$ python3 -q
>>> import numpy as np
>>> import numpy.linalg as la
>>> np.set_printoptions(precision=3, suppress=True, linewidth=160, legacy="1.25")
>>> F = np.load("block10.npy")
>>> F
array([[5, 8],
       [3, 6],
       [5, 8]])
>>> # row 2 repeats row 0
>>> O, evecs = la.qr(F[:, :1])[0], la.qr(F[:, 1:])[0]
>>> s = la.svd(O.T @ evecs, compute_uv=False)
>>> round(float(la.norm(O @ O.T - evecs @ evecs.T, 2)), 3)
0.086
>>> np.degrees(np.arccos(s.clip(0, 1)))
array([4.949])
>>> s
array([0.996])
>>> vec = np.array([-3, -1])
>>> y = F @ vec
>>> y
array([-23, -15, -23])
>>> rng = np.random.default_rng(5407)
>>> y = y + 0.05 * rng.normal(size=3)
>>> y
array([-23.056, -15.006, -23.079])
>>> coef, *_ = la.lstsq(F, y)
>>> coef.round()
array([-3., -1.])
>>> np.round(la.norm(y - F @ coef), 3)
0.016
>>> Uu, s, VT = la.svd(F)
>>> np.argmax(s[:-1] / (s[1:] + 1e-6)) + 1
1
>>> Y = Uu[:, :1] @ np.diag(s[:1]) @ VT[:1]
>>> la.matrix_rank(Y)
1
>>> Y
array([[4.845, 8.093],
       [3.436, 5.739],
       [4.845, 8.093]])
>>> la.matrix_rank(F, rtol=0.05)
1
>>> round(la.norm(F - Y) / la.norm(F), 3)
0.038
>>> vec = np.array([2, 2])
>>> F @ np.eye(2)[0]
array([5., 3., 5.])
>>> np.sign((F @ vec).round(6))
array([1, 1, 1])
>>> F @ vec
array([26, 18, 26])
>>> F @ (2 * vec)
array([52, 36, 52])
>>> (F * vec).sum(axis=1)
array([26, 18, 26])
>>> la.norm(F @ vec) <= la.norm(F, 2) * la.norm(vec) + 1e-9
True
>>> F @ np.ones(2)
array([13.,  9., 13.])
>>> (F @ vec).argmax()
0
>>> E = np.load("x.npy")
>>> E
array([[-8.904,  0.217, -0.955],
       [-0.941,  3.034,  6.661],
       [ 1.181, -0.281,  4.068],
       [-1.52 ,  0.593,  5.503],
       [-0.739,  0.435,  3.919],
       [-7.702, -0.681, -0.547],
       [-2.954,  0.284,  4.211],
       [ 2.569,  0.827,  3.03 ],
       [ 2.816, -1.489,  3.124],
       [-1.821,  2.077,  6.038],
       [-1.38 ,  2.309,  4.677],
       [ 1.823,  0.443,  3.161],
       [-0.149,  1.747,  5.527],
       [-6.976, -0.97 , -2.393],
       [-6.896, -0.066, -0.361],
       [ 0.255,  3.36 ,  4.657],
       [-0.305,  3.083,  6.063],
       [ 3.442, -0.995,  3.639],
       [ 1.016,  2.506,  4.306],
       [ 1.529, -0.175,  2.929],
       [ 1.325,  2.907,  6.166],
       [ 0.241,  1.998,  4.49 ]])
>>> cent = E[[21, 18]].astype(float)
>>> for _ in range(6):
...     idx = la.norm(E[:, None] - cent, axis=-1).argmin(axis=1)
...     cent = np.array([E[idx == j].mean(axis=0) for j in range(2)])
... 
>>> idx
array([0, 1, 1, 1, 1, 0, 1, 1, 1, 1, 1, 1, 1, 0, 0, 1, 1, 1, 1, 1, 1, 1])
>>> cent
array([[-7.62 , -0.375, -1.064],
       [ 0.355,  1.259,  4.565]])
>>> np.bincount(idx)
array([ 4, 18])
>>> Xc = E - E.mean(axis=0)
>>> Uu, s, VT = la.svd(Xc, full_matrices=False)
>>> np.abs(VT[-1])
array([0.23 , 0.769, 0.596])
>>> np.searchsorted(np.cumsum(s ** 2) / (s ** 2).sum(), 0.9) + 1
2
>>> (np.sign(Uu[:, 0]) == np.sign(Uu[0, 0])).astype(int)
array([1, 0, 0, 0, 0, 1, 1, 0, 0, 0, 0, 0, 0, 1, 1, 0, 0, 0, 0, 0, 0, 0])
>>> s ** 2 / (s ** 2).sum()
array([0.787, 0.183, 0.03 ])
>>> np.round((s ** 2).sum() ** 2 / (s ** 4).sum(), 3)
1.53
>>> np.round(Xc.mean(axis=0), 3) + 0
array([0., 0., 0.])
>>> la.matrix_rank(Xc)
3
>>> u = np.array([1, -1, -2, 1])
>>> mat = np.array([np.roll(u, i) for i in range(4)])
>>> mat
array([[ 1, -1, -2,  1],
       [ 1,  1, -1, -2],
       [-2,  1,  1, -1],
       [-1, -2,  1,  1]])
>>> proj = np.triu(np.array([[6, 1, 9, 3], [7, 0, 3, 4], [3, 2, 7, 3], [2, 9, 8, 4]]), 1) + np.eye(4)
>>> Y = proj @ mat @ la.inv(proj)
>>> Y
array([[ -19.,   22.,  114., -380.],
       [  -9.,    5.,   72., -210.],
       [  -5.,    0.,   49., -130.],
       [  -1.,   -1.,   13.,  -31.]])
>>> la.matrix_rank(Y)
4
>>> round(float(la.det(Y)), 3)
13.0
>>> Y = np.array([[2, 0], [0, 1], [2, 3], [3, 1]])
>>> np.einsum("ik,kj->ij", mat, Y)
array([[ 1, -6],
       [-6, -4],
       [-5,  3],
       [ 3,  2]])
>>> Y @ mat
Traceback (most recent call last):
  File "<python-input-62>", line 1, in <module>
    Y @ mat
    ~~^~~~~
ValueError: matmul: Input operand 1 has a mismatch in its core dimension 0, with gufunc signature (n?,k),(k,m?)->(n?,m?) (size 4 is different from 2)
>>> J = np.loadtxt("case15.csv", delimiter=",")
>>> J
array([[0., 0., 0.],
       [0., 1., 0.],
       [0., 0., 3.]])
>>> # null space of dimension 1
>>> Uu, s, VT = la.svd(J)
>>> np.argmax(s[:-1] / (s[1:] + 1e-6)) + 1
2
>>> Y = Uu[:, :2] @ np.diag(s[:2]) @ VT[:2]
>>> np.round(la.norm(J - Y) / la.norm(J), 3)
0.0
>>> np.abs(J - Y).max()
0.0
>>> la.matrix_rank(J, rtol=0.05)
2
>>> np.round(la.norm(J - Y, 2), 3), s[2]
(0.0, 0.0)
>>> K = np.load("m.npy")
>>> K
array([[0, 0, 5],
       [0, 0, 3],
       [5, 3, 6]])
>>> # rank 2
>>> np.round(la.eigvals(K), 3) + 0
array([ 9.557, -3.557,  0.   ])
>>> np.kron(np.eye(2, dtype=int), K)
array([[0, 0, 5, 0, 0, 0],
       [0, 0, 3, 0, 0, 0],
       [5, 3, 6, 0, 0, 0],
       [0, 0, 0, 0, 0, 5],
       [0, 0, 0, 0, 0, 3],
       [0, 0, 0, 5, 3, 6]])
>>> np.round(la.det(K.T), 3)
0.0
>>> np.round(np.poly(K), 3) + 0
array([  1.,  -6., -34.,   0.])
>>> np.einsum("ii->", K)
6
